In [1]: import numpy as np

In [2]: np.set_printoptions(precision=2, suppress=True, linewidth=100, legacy="1.25")

In [3]: J = np.load("x.npy")

In [4]: J
Out[4]: 
array([[ 0.24,  0.61,  0.26, -0.71,  0.02,  1.37],
       [-0.26, -0.04,  0.23, -0.31, -0.26, -0.25],
       [-0.1 , -0.44, -0.22,  0.03, -0.13,  0.32],
       [ 0.74,  1.73,  1.02, -1.57,  0.04,  1.92],
       [ 0.12, -0.1 , -0.51, -0.25,  0.21,  0.18],
       [-0.48, -1.79, -0.84,  1.42, -0.34, -1.72],
       [-0.67, -1.22, -1.28,  1.6 , -0.62, -1.88],
       [ 1.14,  0.8 ,  0.1 , -1.1 ,  0.02,  0.47],
       [ 0.97,  1.51,  0.87, -1.34,  0.02,  1.56],
       [-0.06,  0.13, -0.42, -0.21,  0.15, -0.03],
       [ 0.27,  1.04,  0.82, -1.45, -0.15,  0.12],
       [ 0.55,  0.37,  0.19, -0.33,  0.68,  0.53],
       [-1.  , -1.61, -0.48,  2.12, -0.54, -1.64],
       [ 0.48,  1.26,  0.73, -1.69,  0.04,  1.32],
       [ 0.01,  0.31,  0.63, -1.09,  0.76,  1.18],
       [ 0.53,  1.87,  0.86, -1.73,  0.55,  1.97],
       [ 0.89,  1.48,  0.15, -2.16,  0.43,  1.66],
       [ 0.43,  0.64,  0.5 , -1.27,  0.09,  1.12],
       [ 0.28,  0.26, -0.13, -0.05,  0.08,  0.03],
       [-1.03, -1.92, -0.65,  1.61, -0.1 , -1.22],
       [-0.1 , -0.34,  0.07, -0.24,  0.23,  0.45],
       [-0.2 , -0.44, -0.49,  0.83, -0.47, -0.81],
       [ 1.  ,  1.5 ,  1.19, -1.66,  0.62,  1.94],
       [-0.95, -1.35, -1.03,  1.64, -0.22, -1.34],
       [ 0.68,  1.38,  0.54, -1.74,  0.45,  1.24],
       [ 0.77,  2.07,  0.69, -2.51,  0.36,  1.99],
       [ 0.3 , -0.24,  0.28,  0.2 ,  0.17,  0.37],
       [ 0.25, -0.15,  0.53, -0.48,  0.12, -0.17],
       [-0.3 ,  0.31,  0.65, -0.2 ,  0.17, -0.03],
       [-0.82, -1.76, -0.74,  2.28, -0.19, -1.54],
       [ 0.34,  0.  ,  0.38,  0.2 ,  0.29, -0.03],
       [ 0.83,  1.85,  0.75, -1.27,  0.85,  1.22],
       [ 0.66,  1.77,  0.93, -1.63,  0.79,  1.21]])

In [5]: Y = np.c_[J[:, :1] @ np.array([[-3]]), np.array([1, 2, 4, 3, 3, 4, 1, 3, 3, 4, 4, 5, 3, 0, 2, 3, 0, 5, 5, 1, 3, 3, 2, 1, 4, 2, 0, 4, 1, 2, 2, 0, 0])]

In [6]: Y
Out[6]: 
array([[-0.72,  1.  ],
       [ 0.78,  2.  ],
       [ 0.3 ,  4.  ],
       [-2.22,  3.  ],
       [-0.36,  3.  ],
       [ 1.44,  4.  ],
       [ 2.01,  1.  ],
       [-3.42,  3.  ],
       [-2.91,  3.  ],
       [ 0.18,  4.  ],
       [-0.81,  4.  ],
       [-1.65,  5.  ],
       [ 3.  ,  3.  ],
       [-1.44,  0.  ],
       [-0.03,  2.  ],
       [-1.59,  3.  ],
       [-2.67,  0.  ],
       [-1.29,  5.  ],
       [-0.84,  5.  ],
       [ 3.09,  1.  ],
       [ 0.3 ,  3.  ],
       [ 0.6 ,  3.  ],
       [-3.  ,  2.  ],
       [ 2.85,  1.  ],
       [-2.04,  4.  ],
       [-2.31,  2.  ],
       [-0.9 ,  0.  ],
       [-0.75,  4.  ],
       [ 0.9 ,  1.  ],
       [ 2.46,  2.  ],
       [-1.02,  2.  ],
       [-2.49,  0.  ],
       [-1.98,  0.  ]])

In [7]: np.round(np.linalg.norm(Y - J @ np.linalg.lstsq(J, Y)[0], axis=0), 2) + 0
Out[7]: array([ 0.  , 15.19])

In [8]: np.round(np.linalg.lstsq(J, Y[:, 0])[0], 2) + 0
Out[8]: array([-3.,  0.,  0.,  0.,  0.,  0.])

In [9]: hat = Y @ np.linalg.solve(Y.T @ Y, Y.T)

In [10]: hat @ Y[:, 0]
Out[10]: 
array([-0.72,  0.78,  0.3 , -2.22, -0.36,  1.44,  2.01, -3.42, -2.91,  0.18, -0.81, -1.65,  3.  ,
       -1.44, -0.03, -1.59, -2.67, -1.29, -0.84,  3.09,  0.3 ,  0.6 , -3.  ,  2.85, -2.04, -2.31,
       -0.9 , -0.75,  0.9 ,  2.46, -1.02, -2.49, -1.98])

In [11]: np.round(np.linalg.eigvalsh(hat), 2) + 0
Out[11]: 
array([0., 0., 0., 0., 0., 0., 0., 0., 0., 0., 0., 0., 0., 0., 0., 0., 0., 0., 0., 0., 0., 0., 0.,
       0., 0., 0., 0., 0., 0., 0., 0., 1., 1.])
